$ python -q
>>> import numpy as np
>>> np.set_printoptions(precision=2, suppress=True, linewidth=140)
>>> def rnd(a):
...     return np.round(a, 2) + 0
... 
>>> E = np.load("x.npy")
>>> E
array([[ 13., -12.,  -8.,  20.],
       [-12.,   6.,   6., -15.],
       [ -8.,   6.,   1., -10.],
       [ 20., -15., -10.,  22.]])
>>> # symmetric, so the eigenvalues are real
>>> vals, evecs = np.linalg.eigh(E)
>>> rnd(evecs.T @ evecs)
array([[1., 0., 0., 0.],
       [0., 1., 0., 0.],
       [0., 0., 1., 0.],
       [0., 0., 0., 1.]])
>>> rnd(evecs.T @ E @ evecs)
array([[-3.,  0.,  0.,  0.],
       [ 0., -3.,  0.,  0.],
       [ 0.,  0., -3.,  0.],
       [ 0.,  0.,  0., 51.]])
>>> print(rnd(np.abs(evecs[:, -1])))
[0.54 0.41 0.27 0.68]
>>> proj = np.triu(np.array([[5, 2, 0, 0], [5, 0, 3, 2], [1, 1, 4, 4], [1, 0, 4, 0]]), 1) + np.eye(4)
>>> M2 = proj @ E @ np.linalg.inv(proj)
>>> print(proj @ E - E @ proj)
[[-24. -14.  48.  26.]
 [ 16.  12. -35. -22.]
 [ 80. -44. -58.  72.]
 [  0. -40.  45.  70.]]
>>> np.trace(M2), np.trace(E)
(np.float64(42.0), np.float64(42.0))
>>> print(rnd(np.linalg.det(M2)))
-1377.0
>>> vals, evecs = np.linalg.eigh(E)
>>> x0 = np.array([1, 2, 0, -1])
>>> x0 @ E @ x0
np.float64(31.0)
>>> print((np.sign(evecs[:, -1].round(6)) == np.sign(evecs[0, -1].round(6))).astype(int))
[1 0 0 1]
>>> rnd(x0 @ E @ x0 / (x0 @ x0)), rnd(vals[0]), vals[-1]
(np.float64(5.17), np.float64(-3.0), np.float64(51.0))
>>> rnd(np.linalg.eigvalsh(E[1:, 1:]))
array([-3., -3., 35.])
>>> vals, evecs = np.linalg.eig(E)
>>> rnd(np.sort(np.linalg.eigvals(E.T)))
array([-3., -3., -3., 51.])
>>> rnd(np.sort(np.linalg.eigvals(E @ E)))
array([   9.+0.j,    9.+0.j,    9.+0.j, 2601.+0.j])
>>> feats = np.load("layer10.npy")
>>> feats
array([[ -8, -14,  18, -16, -14],
       [ -8, -14,  18, -16, -14],
       [  8,  14, -18,  16,  14],
       [  0,   0,   0,   0,   0],
       [  0,   0,   0,   0,   0]])
>>> W1 = np.array([[3, 9, 0, 8], [6, 3, 4, 5], [9, 4, 9, 7], [9, 2, 8, 6], [5, 0, 5, 8]])
>>> beta = np.array([2, 1, 2, -2])
>>> hid = np.maximum(feats @ W1 + beta, 0)
>>> (hid > 0).mean(axis=0)
array([0.6, 0.6, 0.6, 0.2])
>>> hid
array([[  0,   0,   0,   0],
       [  0,   0,   0,   0],
       [162,  75,  94, 214],
       [  2,   1,   2,   0],
       [  2,   1,   2,   0]])
>>> (hid > 0).astype(int)
array([[0, 0, 0, 0],
       [0, 0, 0, 0],
       [1, 1, 1, 1],
       [1, 1, 1, 0],
       [1, 1, 1, 0]])
>>> C = np.array([[-2, -2, -3], [0, -1, 2], [1, 3, -2], [0, 2, -1]])
>>> (hid @ C).round(6).argmax(axis=1)
array([0, 0, 1, 1, 1])
>>> Uu, sig, Vh = np.linalg.svd(hid)
>>> evecs = Vh[:(sig > 1e-8).sum()]
>>> rng = np.random.default_rng(380795)
>>> x0 = hid[0] + -2 * hid[3] + rng.integers(2) * np.eye(4)[3]
>>> x0
array([-4., -2., -4.,  0.])
>>> np.allclose(evecs.T @ evecs @ x0, x0)
True
>>> np.linalg.matrix_rank(np.vstack([hid, x0]))
np.int64(2)
>>> rnd(np.linalg.norm(feats[0], 1)), rnd(np.linalg.norm(feats[0], np.inf))
(np.float64(70.0), np.float64(18.0))
>>> print(rnd(np.linalg.norm(feats, axis=1)))
[32.19 32.19 32.19  0.    0.  ]
>>> np.linalg.norm(feats, axis=1).argmax()
np.int64(0)
>>> feats[0] @ feats[4]
np.int64(0)
>>> rnd(np.linalg.norm(feats[0] - feats[4]))
np.float64(32.19)
>>> rnd(np.linalg.norm(feats, 2))
np.float64(55.75)
>>> rnd(np.linalg.norm(feats, 1)), rnd(np.linalg.norm(feats, np.inf))
(np.float64(54.0), np.float64(70.0))
>>> rnd(np.linalg.norm(feats) ** 2 / np.linalg.norm(feats, 2) ** 2)
np.float64(1.0)
>>> rnd(np.linalg.norm(feats, "nuc"))
np.float64(55.75)
